$ python -q
>>> import numpy as np
>>> np.set_printoptions(precision=3, suppress=True, linewidth=100)
>>> M = np.load("sample5.npy")
>>> print(M)
[[ 4.661 -0.011 -0.325  0.914  0.123 -0.184]
 [-0.011  3.186  0.043 -0.218 -0.404 -0.167]
 [-0.325  0.043  0.673  0.703  1.173  0.258]
 [ 0.914 -0.218  0.703  1.198  1.397 -0.026]
 [ 0.123 -0.404  1.173  1.397  2.259  0.652]
 [-0.184 -0.167  0.258 -0.026  0.652  1.023]]
>>> left, sv, Vt = np.linalg.svd(M, full_matrices=False)
>>> print(round(float(np.sqrt((sv ** 2).sum())), 3), np.round(np.linalg.norm(M), 3))
7.141 7.141
>>> print(np.round(left.T @ left, 3) + 0)
[[1. 0. 0. 0. 0. 0.]
 [0. 1. 0. 0. 0. 0.]
 [0. 0. 1. 0. 0. 0.]
 [0. 0. 0. 1. 0. 0.]
 [0. 0. 0. 0. 1. 0.]
 [0. 0. 0. 0. 0. 1.]]
>>> print(np.abs(Vt[0]))
[0.91  0.097 0.048 0.321 0.24  0.002]
>>> print(sv.round(3) + 0)
[5. 4. 3. 1. 0. 0.]
>>> print(left.shape, sv.shape, Vt.shape)
(6, 6) (6,) (6, 6)
>>> E = np.array([[6.0, 0.0, 0.0], [0.0, -1.0, 2.0], [0.0, -1.0, -3.0]])
>>> print((E - E.T) / 2)
[[ 0.   0.   0. ]
 [ 0.   0.   1.5]
 [ 0.  -1.5  0. ]]
>>> print(np.allclose(E, E.T))
False
>>> print(np.sort(np.abs(np.linalg.eigvals(E))))
[2.236 2.236 6.   ]
>>> print(E @ E)
[[36.  0.  0.]
 [ 0. -1. -8.]
 [ 0.  4.  7.]]
>>> print(round(np.linalg.det(E), 3))
30.0
>>> Q = E.astype(float).copy()
>>> for j in range(3):
...     Q[:, j] -= Q[:, :j] @ (Q[:, :j].T @ Q[:, j])
...     Q[:, j] /= np.linalg.norm(Q[:, j])
... 
>>> print(np.round(Q.T @ Q, 3) + 0)
[[1. 0. 0.]
 [0. 1. 0.]
 [0. 0. 1.]]
>>> print(Q.T @ E)
[[6.    0.    0.   ]
 [0.    1.414 0.707]
 [0.    0.    3.536]]
>>> x = np.array([1, 0, 1])
>>> y = E @ x
>>> print(y)
[ 6.  2. -3.]
>>> print(np.linalg.solve(E.T, E[2]))
[0. 0. 1.]
>>> print(np.linalg.solve(E, y + E[:, 2]))
[ 1. -0.  2.]
>>> ang = np.radians(60)
>>> r_ = np.eye(3)
>>> r_[1, 1] = r_[2, 2] = np.cos(ang)
>>> r_[1, 2], r_[2, 1] = -np.sin(ang), np.sin(ang)
>>> print(r_)
[[ 1.     0.     0.   ]
 [ 0.     0.5   -0.866]
 [ 0.     0.866  0.5  ]]
>>> Y = E @ r_.T
>>> print(round(np.linalg.det(r_), 3), np.trace(r_))
1.0 2.0
>>> print(Y)
[[ 6.     0.     0.   ]
 [ 0.    -2.232  0.134]
 [ 0.     2.098 -2.366]]
>>> print(np.linalg.svd(E, compute_uv=False), np.linalg.svd(Y, compute_uv=False))
[6.    3.618 1.382] [6.    3.618 1.382]
